$ python3 -q
>>> import numpy as np
>>> np.set_printoptions(suppress=True, linewidth=140)
>>> arr = np.loadtxt("block0.csv", delimiter=",")
>>> arr
array([[1., 0., 0., 0., 0., 0., 0., 0.],
       [0., 1., 0., 0., 0., 0., 0., 0.],
       [1., 1., 1., 0., 0., 0., 0., 0.],
       [2., 1., 2., 1., 0., 0., 0., 0.],
       [0., 2., 0., 0., 1., 0., 0., 0.],
       [0., 1., 1., 0., 1., 1., 0., 0.],
       [1., 1., 1., 2., 2., 2., 1., 0.],
       [2., 0., 1., 2., 1., 0., 2., 1.]])
>>> M2 = np.linalg.inv(arr)
>>> M2.round(3) + 0
array([[ 1.,  0.,  0.,  0.,  0.,  0.,  0.,  0.],
       [ 0.,  1.,  0.,  0.,  0.,  0.,  0.,  0.],
       [-1., -1.,  1.,  0.,  0.,  0.,  0.,  0.],
       [ 0.,  1., -2.,  1.,  0.,  0.,  0.,  0.],
       [ 0., -2.,  0.,  0.,  1.,  0.,  0.,  0.],
       [ 1.,  2., -1.,  0., -1.,  1.,  0.,  0.],
       [-2., -2.,  5., -2.,  0., -2.,  1.,  0.],
       [ 3.,  5., -7.,  2., -1.,  4., -2.,  1.]])
>>> np.allclose(M2, arr.T)
False
>>> round(np.linalg.cond(arr), 3)
np.float64(75.812)
>>> np.allclose(arr @ arr.T, arr.T @ arr)
False
>>> arr.inv()
Traceback (most recent call last):
  File "<python-input-9>", line 1, in <module>
    arr.inv()
    ^^^^^^^
AttributeError: 'numpy.ndarray' object has no attribute 'inv'
>>> assert arr == arr.T
Traceback (most recent call last):
  File "<python-input-10>", line 1, in <module>
    assert arr == arr.T
           ^^^^^^^^^^^^
ValueError: The truth value of an array with more than one element is ambiguous. Use a.any() or a.all()
>>> (arr - arr.T) / 2
array([[ 0. ,  0. , -0.5, -1. ,  0. ,  0. , -0.5, -1. ],
       [ 0. ,  0. , -0.5, -0.5, -1. , -0.5, -0.5,  0. ],
       [ 0.5,  0.5,  0. , -1. ,  0. , -0.5, -0.5, -0.5],
       [ 1. ,  0.5,  1. ,  0. ,  0. ,  0. , -1. , -1. ],
       [ 0. ,  1. ,  0. ,  0. ,  0. , -0.5, -1. , -0.5],
       [ 0. ,  0.5,  0.5,  0. ,  0.5,  0. , -1. ,  0. ],
       [ 0.5,  0.5,  0.5,  1. ,  1. ,  1. ,  0. , -1. ],
       [ 1. ,  0. ,  0.5,  1. ,  0.5,  0. ,  1. ,  0. ]])
>>> np.trace(arr)
np.float64(8.0)
>>> round(np.linalg.det(arr), 3)
np.float64(1.0)
